$ ipython --no-banner

In [1]: import numpy as np

In [2]: np.set_printoptions(suppress=True, linewidth=140)

In [3]: def rd(a):
   ...:     return np.round(a, 1) + 0
   ...: 

In [4]: A = np.loadtxt("arr.csv", delimiter=",")

In [5]: A
Out[5]: 
array([[6., 0., 0., 0., 0., 0., 0., 0.],
       [0., 6., 5., 5., 0., 0., 0., 5.],
       [0., 5., 6., 5., 0., 0., 0., 5.],
       [0., 5., 5., 6., 0., 0., 0., 5.],
       [0., 0., 0., 0., 6., 5., 5., 0.],
       [0., 0., 0., 0., 5., 6., 5., 0.],
       [0., 0., 0., 0., 5., 5., 6., 0.],
       [0., 5., 5., 5., 0., 0., 0., 6.]])

In [6]: vec = np.array([2, 2, 0, 3, 0, 0, 1, 2])

In [7]: rhs = A @ vec

In [8]: rhs
Out[8]: array([12., 37., 35., 38.,  5.,  5.,  6., 37.])

In [9]: rd(np.linalg.solve(A, rhs + A[:, 3]))
Out[9]: array([2., 2., 0., 4., 0., 0., 1., 2.])

In [10]: rd(np.linalg.solve(A, 2 * rhs))
Out[10]: array([4., 4., 0., 6., 0., 0., 2., 4.])

In [11]: u = np.array([2, 4, 1, 3, 0, 4, 0, 3, 1])

In [12]: r1 = np.array([3, 2, 1, 0, 1, 3, 3])

In [13]: M = np.outer(u, r1)

In [14]: M
Out[14]: 
array([[ 6,  4,  2,  0,  2,  6,  6],
       [12,  8,  4,  0,  4, 12, 12],
       [ 3,  2,  1,  0,  1,  3,  3],
       [ 9,  6,  3,  0,  3,  9,  9],
       [ 0,  0,  0,  0,  0,  0,  0],
       [12,  8,  4,  0,  4, 12, 12],
       [ 0,  0,  0,  0,  0,  0,  0],
       [ 9,  6,  3,  0,  3,  9,  9],
       [ 3,  2,  1,  0,  1,  3,  3]])

In [15]: np.linalg.matrix_rank(M, rtol=0.1)
Out[15]: np.int64(1)

In [16]: np.argsort(-np.linalg.norm(M, axis=0).round(6), kind="stable")[:3]
Out[16]: array([0, 5, 6])

In [17]: rng = np.random.default_rng(82507)

In [18]: M2 = M + rng.integers(-2, 3, (9, 1)) @ rng.integers(-2, 3, (1, 7))

In [19]: M2
Out[19]: 
array([[ 8,  4,  3, -1,  1,  8,  5],
       [10,  8,  3,  1,  5, 10, 13],
       [-1,  2, -1,  2,  3, -1,  5],
       [ 7,  6,  2,  1,  4,  7, 10],
       [-2,  0, -1,  1,  1, -2,  1],
       [14,  8,  5, -1,  3, 14, 11],
       [ 0,  0,  0,  0,  0,  0,  0],
       [ 5,  6,  1,  2,  5,  5, 11],
       [-1,  2, -1,  2,  3, -1,  5]])

In [20]: M2 - M
Out[20]: 
array([[ 2,  0,  1, -1, -1,  2, -1],
       [-2,  0, -1,  1,  1, -2,  1],
       [-4,  0, -2,  2,  2, -4,  2],
       [-2,  0, -1,  1,  1, -2,  1],
       [-2,  0, -1,  1,  1, -2,  1],
       [ 2,  0,  1, -1, -1,  2, -1],
       [ 0,  0,  0,  0,  0,  0,  0],
       [-4,  0, -2,  2,  2, -4,  2],
       [-4,  0, -2,  2,  2, -4,  2]])

In [21]: np.linalg.matrix_rank(M2 - M, tol=1e-8)
Out[21]: np.int64(1)
